$ python3 -q
>>> import numpy as np
>>> from numpy import linalg as LA
>>> np.set_printoptions(precision=3, suppress=True, linewidth=100, sign=" ")
>>> J = np.loadtxt("run5.csv", delimiter=",")
>>> J
array([[ 1.27,  1.57,  0.01, -1.26, -0.63, -0.32],
       [-1.35,  3.92,  0.86, -3.81, -1.79,  2.01],
       [-0.77, -1.18,  2.14, -0.67,  1.05, -0.01],
       [ 4.37,  2.78, -1.09, -1.38, -1.2 , -1.84]])
>>> np.argsort(-LA.norm(J, axis=0).round(6), kind="stable")[:3]
array([ 1,  0,  3])
>>> LA.matrix_rank(J, rtol=0.1)
np.int64(3)
>>> [round(float(x), 3) for x in LA.svd(J, compute_uv=False)[:3]]
[7.222, 5.585, 2.315]
>>> Uu, s, vt = LA.svd(J)
>>> evecs = vt[:(s > 1e-8).sum()]
>>> rng = np.random.default_rng(866454)
>>> x = J[3] + 2 * J[1] + rng.integers(2) * np.eye(6)[1]
>>> x
array([ 1.67, 10.62,  0.63, -9.  , -4.78,  2.18])
>>> round(LA.norm(x - evecs.T @ evecs @ x), 3)
np.float64(0.0)
>>> np.diag(evecs.T @ evecs)
array([ 0.73 ,  0.558,  0.657,  0.538,  0.208,  0.309])
>>> LA.matrix_rank(np.vstack([J, x]))
np.int64(3)
>>> round(LA.norm(J, "nuc"), 3)
np.float64(15.122)
>>> LA.norm(J, axis=1).argmax()
np.int64(1)
>>> round(float(LA.norm(J, 2)), 3)
7.222
>>> round(LA.norm(J) ** 2 / LA.norm(J, 2) ** 2, 3)
np.float64(1.701)
>>> np.allclose(J[:-1].T @ LA.lstsq(J[:-1].T, J[-1])[0], J[-1])
True
>>> LA.lstsq(J[:-1].T, J[-1])[2]
np.int32(3)
>>> J @ LA.pinv(J) @ J
array([[ 1.27,  1.57,  0.01, -1.26, -0.63, -0.32],
       [-1.35,  3.92,  0.86, -3.81, -1.79,  2.01],
       [-0.77, -1.18,  2.14, -0.67,  1.05, -0.01],
       [ 4.37,  2.78, -1.09, -1.38, -1.2 , -1.84]])
>>> X = np.array([[3, 5, 2, -1], [0, -3, 5, -4], [0, 0, -1, -2], [0, 0, 0, 5]])
>>> M2 = np.array([[-1, -3], [3, -3]])
>>> basis = np.kron(M2, X)
>>> LA.matrix_rank(basis)
np.int64(8)
>>> basis.shape
(8, 8)
>>> w, evecs = LA.eig(X)
>>> w
array([ 3., -3., -1.,  5.])
>>> np.sort(LA.eigvals(X @ X))
array([  1.,   9.,   9.,  25.])
>>> np.sort(LA.eigvals(LA.inv(X)))
array([-1.   , -0.333,  0.2  ,  0.333])
>>> np.einsum("ii->", X)
np.int64(4)
>>> M = np.load("case6.npy")
>>> M
array([[-1, -3,  2],
       [ 1,  5,  0],
       [ 0, -5,  4]])
>>> M2 = M / np.sqrt((M ** 2).mean(axis=1, keepdims=True))
>>> LA.norm(M2, axis=1)
array([ 1.732,  1.732,  1.732])
>>> LA.matrix_rank(M2) == LA.matrix_rank(M)
np.True_
>>> Q = M.astype(float).copy()
>>> for j in range(3):
...     Q[:, j] -= Q[:, :j] @ (Q[:, :j].T @ Q[:, j])
...     Q[:, j] /= LA.norm(Q[:, j])
... 
>>> Q
array([[-0.707,  0.192,  0.68 ],
       [ 0.707,  0.192,  0.68 ],
       [ 0.   , -0.962,  0.272]])
>>> np.round(Q.T @ Q, 3) + 0
array([[ 1.,  0.,  0.],
       [ 0.,  1.,  0.],
       [ 0.,  0.,  1.]])
>>> E = np.load("dump.npy")
>>> E
array([[ -4,  -1,  -3],
       [ -8,  -1,  -8],
       [ -7,  -4,  -7],
       [ -4,  -8,  -6],
       [ -4,  -6,  -5],
       [ -1,  -9,  -9],
       [ -3, -13, -12],
       [ -4, -10, -17],
       [ -2,  -9, -18],
       [  1,  -7, -15],
       [  3,  -3, -18],
       [  3,  -3, -17],
       [ -2,  -5, -17],
       [ -3,  -3, -16]])
>>> Xs = (E - E.mean(axis=0)) / E.std(axis=0)
>>> Xs.std(axis=0)
array([ 1.,  1.,  1.])
>>> beta = LA.lstsq(np.delete(Xs, 0, axis=1), Xs[:, 0])[0]
>>> beta
array([ 0.049, -0.619])
>>> round(float(1 - np.var(Xs[:, 0] - np.delete(Xs, 0, axis=1) @ beta)), 3)
0.375
>>> np.abs(beta).argmax()
np.int64(1)
>>> proj = E @ LA.solve(E.T @ E, E.T)
>>> round(float(np.trace(proj)), 3)
3.0
>>> proj @ E[:, 2]
array([ -3.,  -8.,  -7.,  -6.,  -5.,  -9., -12., -17., -18., -15., -18., -17., -17., -16.])
>>> dist = LA.norm(E[:, None] - E[None], axis=-1)
>>> LA.matrix_rank(dist ** 2)
np.int64(5)
>>> dist.shape
(14, 14)
>>> np.unravel_index(dist.round(6).argmax(), dist.shape)
(np.int64(0), np.int64(8))
>>> m1 = np.loadtxt("data.csv", delimiter=",")
>>> m1
array([[ 2.,  2.,  3.,  6.],
       [ 2.,  2.,  3.,  6.],
       [ 3.,  3.,  4.,  7.],
       [ 3.,  3.,  4.,  7.],
       [ 0.,  0.,  1.,  4.]])
>>> r = LA.matrix_rank(m1)
>>> r
np.int64(2)
>>> N = LA.svd(m1)[2][r:].T
>>> LA.matrix_rank(m1.T @ m1), LA.matrix_rank(m1 @ m1.T)
(np.int64(2), np.int64(2))
>>> np.round(m1 @ N, 3) + 0
array([[ 0.,  0.],
       [ 0.,  0.],
       [ 0.,  0.],
       [ 0.,  0.],
       [ 0.,  0.]])
>>> N @ N.T
array([[ 0.605, -0.395, -0.279,  0.07 ],
       [-0.395,  0.605, -0.279,  0.07 ],
       [-0.279, -0.279,  0.744, -0.186],
       [ 0.07 ,  0.07 , -0.186,  0.047]])
>>> [int(LA.matrix_rank(m1[:, :j + 1])) for j in range(4)]
[1, 1, 2, 2]
>>> [int(LA.matrix_rank(np.delete(m1, i, axis=0))) for i in range(5)]
[2, 2, 2, 2, 2]
>>> F = np.load("block15.npy")
>>> F
array([[ -3.447,  -0.714,   7.902,   0.42 ],
       [ -0.638,  -3.04 ,  -3.991,  -3.062],
       [  2.414,   2.795,  -0.912,   2.324],
       [  4.652,   5.153,  -0.302,   4.304],
       [  1.451,  -0.338,  -4.121,  -1.525],
       [ -3.631,  -5.789,  -3.582,  -5.226],
       [ -0.141,   0.68 ,   2.709,   1.35 ],
       [  1.629,  -2.969, -10.968,  -4.257],
       [  2.707,   1.782,  -3.426,   0.785],
       [ -2.51 ,  -2.707,   0.425,  -2.215]])
>>> x = np.array([4, 7, 6])
>>> y = E @ x
>>> beta, lr = np.zeros(3), 1 / LA.norm(E, 2) ** 2
>>> for i in range(60):
...     beta -= lr * E.T @ (E @ beta - y)
...     if i % 10 == 0: print(i, round(LA.norm(E @ beta - y), 3))
... 
0 67.844
10 29.243
20 12.76
30 5.717
40 2.697
50 1.38
>>> beta
array([ 4.022,  6.939,  6.025])
>>> round(float(LA.cond(E)), 3)
4.98
>>> mat = np.loadtxt("out7.csv", delimiter=",")
>>> mat
array([[ 0.413,  3.275,  4.433, -1.497, -1.234],
       [ 6.257,  2.824,  7.631,  1.444,  4.335],
       [-3.578,  2.764,  2.981, -2.176, -7.042],
       [-1.799,  4.105,  5.464, -2.603, -3.652],
       [-0.019, -1.462, -1.185, -3.228, -4.136],
       [ 4.769, -0.826,  2.24 , -0.887,  1.299],
       [ 5.612, -2.053, -0.226,  1.437,  1.236],
       [ 0.639,  4.413,  7.084,  0.93 , -1.945],
       [ 3.466,  2.551,  7.346, -0.306,  0.614],
       [-5.547,  9.8  , 10.459, -5.013, -3.823],
       [ 2.854,  3.109,  5.842, -1.005,  1.431],
       [ 1.601,  3.229,  3.279,  0.375,  0.257],
       [ 8.38 , -4.685, -1.439,  1.097,  3.067],
       [ 4.361,  4.887,  9.393,  3.85 ,  1.915],
       [ 3.516,  1.38 ,  3.122,  1.168,  0.663],
       [-0.098,  5.478,  7.232,  0.041, -1.433],
       [ 6.148,  3.089,  6.725,  0.571,  5.357],
       [ 3.429,  0.801,  1.036, -1.963,  2.328],
       [ 8.476, -0.62 ,  3.816,  2.538,  4.933],
       [ 7.465, -2.783,  1.318,  2.072,  2.154],
       [ 7.606, -0.56 ,  5.813,  0.073,  3.812]])
>>> w1 = np.array([[1, 3, 3, 2], [2, 0, 0, 2], [3, 3, 1, 2], [3, 0, 1, 0]])
>>> beta = np.array([-4, 0, -3, 1])
>>> act = np.maximum(X @ w1 + beta, 0)
>>> (act > 0).astype(int)
array([[ 1,  1,  1,  1],
       [ 0,  1,  0,  1],
       [ 0,  0,  0,  0],
       [ 1,  0,  1,  1]])
>>> (act > 0).mean(axis=0)
array([ 0.5 ,  0.5 ,  0.5 ,  0.75])
>>> act
array([[ 12,  15,   7,  21],
       [  0,  15,   0,   5],
       [  0,   0,   0,   0],
       [ 11,   0,   2,   1]])
>>> basis = np.array([[-5, -4], [-5, -3], [-3, -4], [-3, 5]])
>>> w1 @ basis
array([[-35, -15],
       [-16,   2],
       [-39, -15],
       [-18, -16]])
>>> (act @ basis).round(6).argmax(axis=1)
array([ 1,  1,  0,  1])
>>> W0 = np.load("test17.npy")
>>> W0
array([[ 1.   ,  0.   ,  0.   ,  0.   ],
       [ 0.   ,  0.5  ,  0.   ,  0.5  ],
       [ 0.333,  0.   ,  0.667,  0.   ],
       [ 0.   ,  0.   ,  0.5  ,  0.5  ]])
>>> W0.sum(axis=1)
array([ 1.,  1.,  1.,  1.])
>>> np.round(LA.matrix_power(W0, 100), 3) + 0
array([[ 1.,  0.,  0.,  0.],
       [ 1.,  0.,  0.,  0.],
       [ 1.,  0.,  0.,  0.],
       [ 1.,  0.,  0.,  0.]])
>>> np.sort(np.abs(LA.eigvals(W0)))[::-1]
array([ 1.   ,  0.667,  0.5  ,  0.5  ])
>>> p = np.eye(4)[3]
>>> for _ in range(3):
...     p = p @ W0
...     print(p.round(3))
... 
[ 0.   0.   0.5  0.5]
[ 0.166  0.     0.584  0.25 ]
[ 0.361  0.     0.514  0.125]
>>> M2 = LA.inv(W0)
>>> M2
array([[ 1.   ,  0.   ,  0.   ,  0.   ],
       [-0.499,  2.   ,  1.499, -2.   ],
       [-0.499,  0.   ,  1.499,  0.   ],
       [ 0.499,  0.   , -1.499,  2.   ]])
>>> np.round(LA.slogdet(W0)[0], 3)
np.float64(1.0)
>>> (np.abs(M2) > 1e-9).astype(int)
array([[ 1,  0,  0,  0],
       [ 1,  1,  1,  1],
       [ 1,  0,  1,  0],
       [ 1,  0,  1,  1]])
>>> LA.det(W0) * M2
array([[ 0.167,  0.   ,  0.   ,  0.   ],
       [-0.083,  0.334,  0.25 , -0.334],
       [-0.083,  0.   ,  0.25 ,  0.   ],
       [ 0.083,  0.   , -0.25 ,  0.334]])
>>> w, evecs = LA.eig(M2)
>>> np.sort(LA.eigvals(M2 @ M2))
array([ 1.   ,  2.248,  4.   ,  4.   ])
>>> np.sort(LA.eigvals(M2.T))
array([ 1.   ,  1.499,  2.   ,  2.   ])
>>> M2 @ evecs[:, 0] - w[0] * evecs[:, 0]
array([ 0.,  0.,  0.,  0.])
>>> np.round(np.prod(w), 3)
np.float64(5.997)
>>> w
array([ 2.   ,  2.   ,  1.499,  1.   ])
>>> def softmax(z):
...     e = np.exp(z - z.max(axis=-1, keepdims=True))
...     return e / e.sum(axis=-1, keepdims=True)
... 
>>> softmax(10 * W0[3])
array([ 0.003,  0.003,  0.497,  0.497])
>>> softmax(W0[3])
array([ 0.189,  0.189,  0.311,  0.311])
>>> S = W0 @ W0.T / np.sqrt(4)
>>> softmax(S).round(6).argmax(axis=1)
array([ 0,  1,  2,  3])
>>> softmax(S)[3] @ W0
array([ 0.303,  0.123,  0.311,  0.263])
>>> softmax(S + np.triu(np.full(S.shape, -np.inf), 1))
array([[ 1.   ,  0.   ,  0.   ,  0.   ],
       [ 0.438,  0.562,  0.   ,  0.   ],
       [ 0.337,  0.286,  0.377,  0.   ],
       [ 0.217,  0.246,  0.257,  0.279]])
>>> softmax(S)
array([[ 0.341,  0.207,  0.245,  0.207],
       [ 0.226,  0.291,  0.226,  0.257],
       [ 0.252,  0.214,  0.282,  0.252],
       [ 0.217,  0.246,  0.257,  0.279]])
>>> x = np.array([-2, 2, 3, -3])
>>> h1 = np.maximum(W0 @ x, 0)
>>> np.tanh(W0 @ x)
array([-0.964, -0.462,  0.87 ,  0.   ])
>>> np.flatnonzero(h1 > 1e-9)
array([ 2])
>>> W0 * (h1 > 1e-9)[:, None]
array([[ 0.   ,  0.   ,  0.   ,  0.   ],
       [ 0.   ,  0.   ,  0.   ,  0.   ],
       [ 0.333,  0.   ,  0.667,  0.   ],
       [ 0.   ,  0.   ,  0.   ,  0.   ]])
>>> np.maximum(W0 @ (3 * x), 0)
array([ 0.   ,  0.   ,  4.005,  0.   ])
